$ ipython --no-banner

In [1]: import numpy as np

In [2]: import numpy.linalg as la

In [3]: np.set_printoptions(suppress=True, linewidth=140)

In [4]: M = np.load("layer3.npy")

In [5]: M
Out[5]: 
array([[-2.279,  4.722, -2.602],
       [-0.85 ,  3.886,  0.757],
       [-1.753,  2.63 , -2.937],
       [-0.437,  1.933,  0.316],
       [-0.418,  1.937,  0.414],
       [-2.008,  5.542, -1.149],
       [-1.665,  3.769, -1.65 ],
       [-0.022,  0.035,  0.036],
       [-2.949,  8.35 , -1.71 ],
       [-2.16 ,  4.555, -2.638],
       [-1.987,  5.58 , -1.196],
       [-1.548,  3.719, -1.628],
       [-0.407,  1.857,  0.352],
       [-1.036,  2.77 , -0.635],
       [-1.776,  6.647,  0.064],
       [-2.977,  8.351, -1.703]])

In [6]: Z = M[[3, 15]].astype(float)

In [7]: for _ in range(7):
   ...:     idx = la.norm(M[:, None] - Z, axis=-1).argmin(axis=1)
   ...:     Z = np.array([M[idx == j].mean(axis=0) for j in range(2)])
   ...: 

In [8]: idx
Out[8]: array([1, 0, 0, 0, 0, 1, 0, 0, 1, 1, 1, 0, 0, 0, 1, 1])

In [9]: np.round(Z[1] - Z[0], 3)
Out[9]: array([-1.401,  3.746, -1.009])

In [10]: left, sigma, Vh = la.svd(M, full_matrices=False)

In [11]: np.abs(left[:, 0]).round(6).argmax()
Out[11]: np.int64(15)

In [12]: (sigma > 1e-8).sum()
Out[12]: np.int64(3)

In [13]: np.round(Vh @ Vh.T, 3) + 0
Out[13]: 
array([[1., 0., 0.],
       [0., 1., 0.],
       [0., 0., 1.]])

In [14]: r0 = np.array([-2, -1, -3])

In [15]: np.round(np.polyval(r0, M[0]), 3)
Out[15]: array([-11.109, -52.317, -13.939])

In [16]: np.round(np.correlate(M[0], M[10], "full"), 3)
Out[16]: array([  2.726, -18.364,  33.989, -23.902,   5.17 ])

In [17]: E = np.load("sample11.npy")

In [18]: E
Out[18]: 
array([[6, 1, 2, 1],
       [1, 2, 6, 1],
       [2, 6, 2, 5],
       [1, 1, 5, 2]])

In [19]: # symmetric

In [20]: Y = la.inv(E)

In [21]: np.round(la.cond(E), 3)
Out[21]: np.float64(11.217)

In [22]: vals, evecs = la.eigh(E)

In [23]: np.abs(evecs[:, -1]).round(6).argmax()
Out[23]: np.int64(2)

In [24]: np.round(la.eigvalsh(E @ E), 3)
Out[24]: array([  1.031,  24.547,  28.716, 129.707])

In [25]: (vals > 1e-8).sum(), (vals < -1e-8).sum()
Out[25]: (np.int64(3), np.int64(1))

In [26]: np.round(la.eigvalsh(E + 4 * np.eye(4)), 3)
Out[26]: array([-1.359,  5.015,  8.954, 15.389])

In [27]: np.round(evecs.T @ E @ evecs, 3) + 0
Out[27]: 
array([[-5.359,  0.   ,  0.   ,  0.   ],
       [ 0.   ,  1.015,  0.   ,  0.   ],
       [ 0.   ,  0.   ,  4.954,  0.   ],
       [ 0.   ,  0.   ,  0.   , 11.389]])

In [28]: O, r_ = la.qr(E)

In [29]: round(np.trace(O @ O.T), 3)
Out[29]: np.float64(4.0)

In [30]: round(abs(r_[0, 0]), 3), round(la.norm(E[:, 0]), 3)
Out[30]: (np.float64(6.481), np.float64(6.481))

In [31]: r_.round(3)
Out[31]: 
array([[-6.481, -3.24 , -4.166, -2.932],
       [ 0.   , -5.612, -3.118, -4.543],
       [ 0.   ,  0.   ,  6.475,  0.25 ],
       [ 0.   ,  0.   ,  0.   ,  1.304]])

In [32]: x0 = np.array([2, 2, 1])

In [33]: target = M @ x0

In [34]: np.round(la.lstsq(M, target)[0], 3)
Out[34]: array([2., 2., 1.])

In [35]: rng = np.random.default_rng(6246)

In [36]: target = target + 0.3 * rng.normal(size=16)

In [37]: target.round(3)
Out[37]: array([ 1.83 ,  7.09 , -0.8  ,  3.276,  3.038,  6.234,  2.08 ,  0.363,  8.535,  2.055,  5.296,  2.605,  3.4  ,  2.829,  9.834,  8.623])

In [38]: beta, *_ = la.lstsq(M, target)

In [39]: beta.round()
Out[39]: array([3., 2., 1.])

In [40]: np.round(M.T @ (target - M @ beta), 3) + 0
Out[40]: array([0., 0., 0.])

In [41]: beta.round(3)
Out[41]: array([2.823, 2.199, 0.735])

In [42]: vals, evecs = la.eig(E)

In [43]: np.round(np.sort(la.eigvals(E.T)), 3)
Out[43]: array([-5.359,  1.015,  4.954, 11.389])

In [44]: np.round(np.sort(la.eigvals(la.inv(E))), 3)
Out[44]: array([-0.187,  0.088,  0.202,  0.985])

In [45]: arr = np.loadtxt("a.csv", delimiter=",")

In [46]: arr
Out[46]: 
array([[2., 1., 0.],
       [0., 2., 1.],
       [0., 0., 2.]])

In [47]: # triangular, det is the product of the diagonal

In [48]: cov = np.cov(M, rowvar=False)

In [49]: np.round(np.median(M, axis=0), 3)
Out[49]: array([-1.709,  3.828, -1.172])

In [50]: np.round(np.corrcoef(M.T), 3)
Out[50]: 
array([[ 1.   , -0.903,  0.741],
       [-0.903,  1.   , -0.383],
       [ 0.741, -0.383,  1.   ]])

In [51]: la.matrix_rank(arr - arr[0, 0] * np.eye(3))
Out[51]: np.int64(2)

In [52]: np.round(la.matrix_power(arr - np.diag(np.diag(arr)), 3), 3)
Out[52]: 
array([[0., 0., 0.],
       [0., 0., 0.],
       [0., 0., 0.]])

In [53]: [int(la.matrix_rank(la.matrix_power(arr, p))) for p in range(1, 4)]
Out[53]: [3, 3, 3]

In [54]: O, evecs = la.qr(arr[:, :2])[0], la.qr(arr[:, 2:])[0]

In [55]: sigma = la.svd(O.T @ evecs, compute_uv=False)

In [56]: np.round(np.degrees(np.arccos(sigma.clip(0, 1))), 3)
Out[56]: array([63.435])

In [57]: x0 = np.array([-1, 8, 8])

In [58]: target = arr @ x0

In [59]: beta, lr = np.zeros(3), 1 / la.norm(arr, 2) ** 2

In [60]: for i in range(300):
    ...:     beta -= lr * arr.T @ (arr @ beta - target)
    ...:     if i % 50 == 0: print(i, round(la.norm(arr @ beta - target), 3))
    ...: 
0 5.082
50 0.0
100 0.0
150 0.0
200 0.0
250 0.0

In [61]: round(la.cond(arr), 3)
Out[61]: np.float64(2.026)

In [62]: beta.round(3)
Out[62]: array([-1.,  8.,  8.])

In [63]: Y = arr / np.sqrt((arr ** 2).mean(axis=1, keepdims=True))

In [64]: la.matrix_rank(Y) == la.matrix_rank(arr)
Out[64]: np.True_

In [65]: la.matrix_rank(arr - arr.mean(axis=1, keepdims=True))
Out[65]: np.int64(2)

In [66]: np.round(arr - arr.mean(axis=1, keepdims=True), 3)
Out[66]: 
array([[ 1.   ,  0.   , -1.   ],
       [-1.   ,  1.   ,  0.   ],
       [-0.667, -0.667,  1.333]])

In [67]: W0 = np.loadtxt("x.csv", delimiter=",")

In [68]: W0
Out[68]: 
array([[ 4.493,  1.146, -2.641],
       [ 6.685,  4.421, -3.016],
       [ 1.172, -0.89 , -0.434]])

In [69]: idx = rng.permutation(3)

In [70]: idx
Out[70]: array([1, 0, 2])

In [71]: Y = W0[idx][:, idx]

In [72]: np.diag(Y)
Out[72]: array([ 4.421,  4.493, -0.434])

In [73]: round(la.det(Y), 3), round(la.det(W0[idx]), 3)
Out[73]: (np.float64(7.99), np.float64(-7.99))

In [74]: np.round(np.sort(np.abs(la.eigvals(Y))), 3)
Out[74]: array([1.036, 1.036, 7.45 ])
